$ ipython --no-banner

In [1]: import numpy as np

In [2]: import numpy.linalg as la

In [3]: np.set_printoptions(precision=3, suppress=True, linewidth=140, legacy="1.25")

In [4]: M = np.loadtxt("test2.csv", delimiter=",")

In [5]: M
Out[5]: 
array([[ 4.662,  1.7  , -1.5  ],
       [ 4.992,  0.2  , -1.6  ],
       [-1.943, -0.3  ,  0.7  ],
       [ 1.541,  0.7  , -0.6  ],
       [ 3.698,  0.3  , -1.   ],
       [-1.09 , -0.4  ,  0.3  ],
       [ 4.85 , -1.   , -1.6  ],
       [-5.587, -0.1  ,  1.9  ],
       [-2.408, -0.6  ,  0.8  ],
       [-0.162, -1.   ,  0.1  ],
       [ 3.165,  0.7  , -1.2  ],
       [ 1.367,  0.7  , -0.4  ],
       [ 4.786,  0.4  , -1.5  ],
       [-3.724, -2.5  ,  1.2  ],
       [ 3.921, -0.3  , -1.4  ],
       [ 1.537, -0.9  , -0.3  ]])

In [6]: x0 = np.array([2, 0, 3])

In [7]: target = M @ x0

In [8]: np.round(la.lstsq(M, target)[0], 3) + 0
Out[8]: array([2., 0., 3.])

In [9]: rng = np.random.default_rng(684)

In [10]: target = target + 0.3 * rng.normal(size=16)

In [11]: target
Out[11]: array([ 5.657,  4.982, -1.638,  1.022,  4.228, -1.12 ,  5.478, -5.54 , -2.342, -0.205,  3.059,  1.753,  4.421, -3.99 ,  3.917,  2.422])

In [12]: c, *_ = la.lstsq(M, target)

In [13]: print([round(float(la.norm(la.solve(M.T @ M + lam * np.eye(3), M.T @ target))), 2) for lam in (0, 1, 10, 100)])
[3.1, 1.05, 0.95, 0.68]

In [14]: print(c.round())
[2. 0. 2.]

In [15]: c
Out[15]: array([1.853, 0.015, 2.483])

In [16]: A = np.load("data.npy")

In [17]: A
Out[17]: 
array([[0., 3., 3.],
       [3., 0., 0.],
       [3., 0., 0.]])

In [18]: np.abs(np.diag(la.qr(A)[1])) > 1e-9
Out[18]: array([ True,  True, False])

In [19]: round(np.trace(la.pinv(A) @ A), 3)
Out[19]: 2.0

In [20]: np.allclose(A[:-1].T @ la.lstsq(A[:-1].T, A[-1])[0], A[-1])
Out[20]: True

In [21]: np.unique(A.round(6), axis=0).shape
Out[21]: (2, 3)

In [22]: left, s, VT = la.svd(A)

In [23]: V = VT[:(s > 1e-8).sum()]

In [24]: x0 = A[0] + 2 * A[1] + rng.integers(2) * np.eye(3)[1]

In [25]: x0
Out[25]: array([6., 3., 3.])

In [26]: la.matrix_rank(np.vstack([A, x0]))
Out[26]: 2

In [27]: left, s, VT = la.svd(A)

In [28]: np.argmax(s[:-1] / (s[1:] + 1e-6)) + 1
Out[28]: 2

In [29]: s.round(3) + 0
Out[29]: array([4.243, 4.243, 0.   ])

In [30]: Y = left[:, :2] @ np.diag(s[:2]) @ VT[:2]

In [31]: round(float(np.abs(A - Y).max()), 3)
Out[31]: 0.0

In [32]: print(la.matrix_rank(A, rtol=0.05))
2

In [33]: round(float(la.norm(A - Y, 2)), 3), np.round(s[2], 3)
Out[33]: (0.0, 0.0)

In [34]: E = np.load("mat.npy")

In [35]: E
Out[35]: 
array([[ 3.021,  0.949, -1.05 ],
       [ 2.708,  1.021, -0.94 ],
       [ 3.008,  0.878, -1.067],
       [ 2.971,  1.021, -0.941],
       [ 2.978,  1.   , -0.958],
       [ 3.021,  0.904, -1.069],
       [ 2.853,  0.818, -1.014],
       [-8.996,  7.018, -7.897],
       [-9.128,  7.029, -8.17 ],
       [-8.983,  7.046, -8.265],
       [-9.   ,  6.857, -8.144],
       [-9.044,  7.046, -7.965],
       [-8.84 ,  6.8  , -8.011],
       [-9.04 ,  7.064, -8.04 ]])

In [36]: q, R = la.qr(E)

In [37]: np.allclose(R.T @ R, E.T @ E)
Out[37]: True

In [38]: q @ R
Out[38]: 
array([[ 3.021,  0.949, -1.05 ],
       [ 2.708,  1.021, -0.94 ],
       [ 3.008,  0.878, -1.067],
       [ 2.971,  1.021, -0.941],
       [ 2.978,  1.   , -0.958],
       [ 3.021,  0.904, -1.069],
       [ 2.853,  0.818, -1.014],
       [-8.996,  7.018, -7.897],
       [-9.128,  7.029, -8.17 ],
       [-8.983,  7.046, -8.265],
       [-9.   ,  6.857, -8.144],
       [-9.044,  7.046, -7.965],
       [-8.84 ,  6.8  , -8.011],
       [-9.04 ,  7.064, -8.04 ]])

In [39]: print(np.trace(q @ q.T))
3.0

In [40]: np.round(abs(R[0, 0]), 3), np.round(la.norm(E[:, 0]), 3)
Out[40]: (25.061, 25.061)

In [41]: np.round(q.T @ q, 3) + 0
Out[41]: 
array([[1., 0., 0.],
       [0., 1., 0.],
       [0., 0., 1.]])

In [42]: cent = E[[9, 11]].astype(float)

In [43]: for _ in range(6):
    ...:     idx = la.norm(E[:, None] - cent, axis=-1).argmin(axis=1)
    ...:     cent = np.array([E[idx == j].mean(axis=0) for j in range(2)])
    ...: 

In [44]: idx
Out[44]: array([1, 1, 1, 1, 1, 1, 1, 0, 0, 0, 0, 0, 0, 0])

In [45]: np.abs(cent[1] - cent[0]).argmax()
Out[45]: 0

In [46]: np.bincount(idx)
Out[46]: array([7, 7])

In [47]: cent
Out[47]: 
array([[-9.004,  6.98 , -8.07 ],
       [ 2.937,  0.942, -1.006]])

In [48]: Ac = (E - E.mean(axis=0)) / E.std(axis=0)

In [49]: print(Ac.std(axis=0))
[1. 1. 1.]

In [50]: c = la.lstsq(np.delete(Ac, 0, axis=1), Ac[:, 0])[0]

In [51]: np.abs(c).argmax()
Out[51]: 0

In [52]: W0 = np.array([[-0.39, -0.21, 0.3, -0.06],
    ...:     [-0.39, -0.21, 0.3, -0.06],
    ...:     [0.65, 0.35, -0.5, 0.1],
    ...:     [-1.43, -0.77, 1.1, -0.22]])

In [53]: # rows 0 and 1 are equal

In [54]: r0 = np.array([3, 3])

In [55]: np.round(np.cross(W0[2, :3], W0[1, :3]), 3) + 0
Out[55]: array([0., 0., 0.])

In [56]: np.correlate(W0[2], W0[1], "full")
Out[56]: array([-0.039,  0.174, -0.002, -0.483, -0.001,  0.174, -0.039])

In [57]: np.polyval(r0, W0[2])
Out[57]: array([4.95, 4.05, 1.5 , 3.3 ])

In [58]: print(la.matrix_rank(W0, rtol=0.1))
1

In [59]: np.argsort(-la.norm(W0, axis=0).round(6), kind="stable")[:3]
Out[59]: array([0, 2, 1])

In [60]: left, s, VT = la.svd(W0)

In [61]: np.argmax(s[:-1] / (s[1:] + 1e-6)) + 1
Out[61]: 1

In [62]: Y = left[:, :1] @ np.diag(s[:1]) @ VT[:1]

In [63]: Y
Out[63]: 
array([[-0.39, -0.21,  0.3 , -0.06],
       [-0.39, -0.21,  0.3 , -0.06],
       [ 0.65,  0.35, -0.5 ,  0.1 ],
       [-1.43, -0.77,  1.1 , -0.22]])

In [64]: left, s, VT = la.svd(W0)

In [65]: V = VT[:(s > 1e-8).sum()]

In [66]: x0 = W0[3] + -2 * W0[2] + rng.integers(2) * np.eye(4)[2]

In [67]: x0
Out[67]: array([-2.73, -1.47,  3.1 , -0.42])

In [68]: V.T @ V
Out[68]: 
array([[ 0.525,  0.283, -0.404,  0.081],
       [ 0.283,  0.152, -0.217,  0.043],
       [-0.404, -0.217,  0.311, -0.062],
       [ 0.081,  0.043, -0.062,  0.012]])

In [69]: np.diag(V.T @ V)
Out[69]: array([0.525, 0.152, 0.311, 0.012])

In [70]: np.round(la.norm(x0 - V.T @ V @ x0), 3)
Out[70]: 0.83

In [71]: arr = np.loadtxt("x.csv", delimiter=",")

In [72]: arr
Out[72]: 
array([[0., 0., 0.],
       [0., 1., 1.],
       [0., 1., 1.]])

In [73]: print(round(float(np.trace(la.pinv(arr) @ arr)), 3))
1.0

In [74]: np.unique(arr.round(6), axis=0).shape
Out[74]: (2, 3)

In [75]: np.abs(np.diag(la.qr(arr)[1])) > 1e-9
Out[75]: array([False,  True, False])

In [76]: print(arr @ la.pinv(arr) @ arr)
[[0. 0. 0.]
 [0. 1. 1.]
 [0. 1. 1.]]

In [77]: idx = rng.permutation(3)

In [78]: print(idx)
[1 2 0]

In [79]: Y = arr[idx][:, idx]

In [80]: np.round(la.det(Y), 3), round(float(la.det(arr[idx])), 3)
Out[80]: (0.0, 0.0)

In [81]: print(np.trace(Y))
2.0

In [82]: print(np.diag(Y))
[1. 1. 0.]

In [83]: [round(float(x), 3) for x in la.svd(arr, compute_uv=False)[:3]]
Out[83]: [2.0, 0.0, 0.0]

In [84]: print(np.argsort(-la.norm(arr, axis=0).round(6), kind="stable")[:3])
[1 2 0]

In [85]: round(float(la.norm(arr, 2) / la.norm(arr)), 3)
Out[85]: 1.0

In [86]: F = np.load("dump.npy")

In [87]: F
Out[87]: 
array([[-0.04, -0.16,  0.04],
       [ 0.43, -0.28, -0.39],
       [ 0.57,  0.78, -0.54],
       [-0.1 , -0.4 ,  0.1 ]])

In [88]: # null space of dimension 1

In [89]: Y = F / np.sqrt((F ** 2).mean(axis=1, keepdims=True))

In [90]: la.matrix_rank(F - F.mean(axis=1, keepdims=True))
Out[90]: 2

In [91]: Y[1]
Out[91]: array([ 1.156, -0.752, -1.048])

In [92]: la.norm(Y, axis=1)
Out[92]: array([1.732, 1.732, 1.732, 1.732])

In [93]: F - F.mean(axis=1, keepdims=True)
Out[93]: 
array([[ 0.013, -0.107,  0.093],
       [ 0.51 , -0.2  , -0.31 ],
       [ 0.3  ,  0.51 , -0.81 ],
       [ 0.033, -0.267,  0.233]])
